>>> import numpy as np
>>> from numpy import linalg as LA
>>> np.set_printoptions(suppress=True, linewidth=160)
>>> X = np.load("mat.npy")
>>> X
array([[36, 30, 48],
       [30, 25, 40],
       [48, 40, 64]])
>>> vals, V = LA.eigh(X)
>>> np.round(LA.eigvalsh(X @ X), 3) + 0
array([    0.,     0., 15625.])
>>> vals.round(3) + 0
array([  0.,   0., 125.])
>>> np.round(np.abs(V[:, -1]), 3)
array([0.537, 0.447, 0.716])
>>> (vals > 1e-8).sum(), (vals < -1e-8).sum()
(np.int64(1), np.int64(0))
>>> np.round(LA.eigvalsh(X + 2 * np.eye(3)), 3)
array([  2.,   2., 127.])
>>> np.abs(V[:, -1]).round(6).argmax()
np.int64(2)
>>> np.unique(vals.round(6) + 0, return_counts=True)[1]
array([2, 1])
>>> round(float(vals.sum()), 3), np.trace(X)
(125.0, np.int64(125))
>>> np.round(LA.svd(X, compute_uv=False), 3) + 0
array([125.,   0.,   0.])
>>> np.round(V.T @ V, 3) + 0
array([[1., 0., 0.],
       [0., 1., 0.],
       [0., 0., 1.]])
>>> np.round(V @ np.diag(vals) @ V.T, 3)
array([[36., 30., 48.],
       [30., 25., 40.],
       [48., 40., 64.]])
>>> X - X[0]
array([[ 0,  0,  0],
       [-6, -5, -8],
       [12, 10, 16]])
>>> np.unravel_index(np.abs(X).argmax(), X.shape)
(np.int64(2), np.int64(2))
>>> LA.matrix_rank(X)
np.int64(1)
>>> np.abs(X).max()
np.int64(64)
>>> X.sum(axis=0)
array([114,  95, 152])
>>> np.diff(X, axis=0)
array([[-6, -5, -8],
       [18, 15, 24]])
>>> X.shape
(3, 3)
>>> Uu, sig, vt = LA.svd(X)
>>> V = vt[:(sig > 1e-8).sum()]
>>> rng = np.random.default_rng(4694)
>>> x = X[2] + 5 * X[0] + rng.integers(2) * np.eye(3)[0]
>>> x
array([228., 190., 304.])
>>> np.round(V.T @ V, 3)
array([[0.288, 0.24 , 0.384],
       [0.24 , 0.2  , 0.32 ],
       [0.384, 0.32 , 0.512]])
>>> M2 = X / LA.norm(X, axis=1, keepdims=True)
>>> G = M2 @ M2.T
>>> np.argwhere(np.triu(np.abs(G) > 0.95, 1))
array([[0, 1],
       [0, 2],
       [1, 2]])
>>> G[0]
array([1., 1., 1.])
>>> (G - 2 * np.eye(3)).round(6).argmax(axis=1)
array([1, 0, 0])
>>> E = np.loadtxt("w.csv", delimiter=",")
>>> E
array([[ 0.   ,  1.1  , -2.6  ,  0.7  , -0.4  ],
       [ 0.704, -1.791,  0.014,  0.941,  0.485],
       [ 0.6  , -1.7  ,  0.   ,  1.4  ,  0.6  ],
       [ 0.9  , -1.   , -0.1  ,  0.1  ,  1.1  ]])
>>> r0 = np.array([-3, -5])
>>> np.round(np.convolve(E[0], r0), 3)
array([ 0. , -3.3,  2.3, 10.9, -2.3,  2. ])
>>> M2 = E + rng.integers(-2, 3, (4, 3)) @ rng.integers(-2, 3, (3, 5))
>>> M2.round(3)
array([[ 0.   , -1.9  , -4.6  ,  4.7  , -0.4  ],
       [ 2.704,  0.209,  1.014, -2.059, -0.515],
       [ 2.6  , -1.7  , -1.   ,  2.4  ,  1.6  ],
       [ 0.9  ,  1.   ,  0.9  , -1.9  ,  2.1  ]])
>>> LA.matrix_rank(M2 - E, tol=1e-8)
np.int64(3)
>>> np.round(M2 - E, 3)
array([[ 0., -3., -2.,  4.,  0.],
       [ 2.,  2.,  1., -3., -1.],
       [ 2.,  0., -1.,  1.,  1.],
       [ 0.,  2.,  1., -2.,  1.]])
>>> np.round(LA.svd(M2 - E, compute_uv=False), 3) + 0
array([7.318, 2.838, 1.839, 0.   ])
>>> G = E.T @ E
>>> (E @ E.T).shape
(4, 4)
>>> LA.matrix_rank(G)
np.int64(4)
>>> np.allclose(G, G.T)
True
>>> arr = np.tril(np.array([[-1, -5, -3, 1, -1, -1],
...     [5, 4, 4, 5, 3, -2],
...     [1, -5, 1, -2, 5, 2],
...     [5, -4, -4, -4, 4, 3],
...     [2, -2, 2, 4, -5, -1],
...     [3, 5, -5, -3, -1, -2]]), -1) + np.eye(6, dtype=int)
>>> arr
array([[ 1,  0,  0,  0,  0,  0],
       [ 5,  1,  0,  0,  0,  0],
       [ 1, -5,  1,  0,  0,  0],
       [ 5, -4, -4,  1,  0,  0],
       [ 2, -2,  2,  4,  1,  0],
       [ 3,  5, -5, -3, -1,  1]])
>>> round(float(LA.norm(arr, 1)), 3), np.round(LA.norm(arr, np.inf), 3)
(17.0, np.float64(18.0))
>>> round(float(LA.norm(arr, "nuc")), 3)
26.831
>>> LA.norm(arr, axis=1).argmax()
np.int64(5)
>>> arr[3] @ arr[0]
np.int64(5)
>>> np.round(LA.norm(arr[3] - arr[0]), 3)
np.float64(7.0)
>>> x = np.array([0, -1, 1, 2, 2, 2])
>>> h = np.maximum(arr @ x, 0)
>>> arr * (h > 1e-9)[:, None]
array([[ 0,  0,  0,  0,  0,  0],
       [ 0,  0,  0,  0,  0,  0],
       [ 1, -5,  1,  0,  0,  0],
       [ 5, -4, -4,  1,  0,  0],
       [ 2, -2,  2,  4,  1,  0],
       [ 0,  0,  0,  0,  0,  0]])
>>> np.flatnonzero(h > 1e-9)
array([2, 3, 4])
>>> np.round(np.tanh(arr @ x), 3)
array([ 0.   , -0.762,  1.   ,  0.964,  1.   , -1.   ])
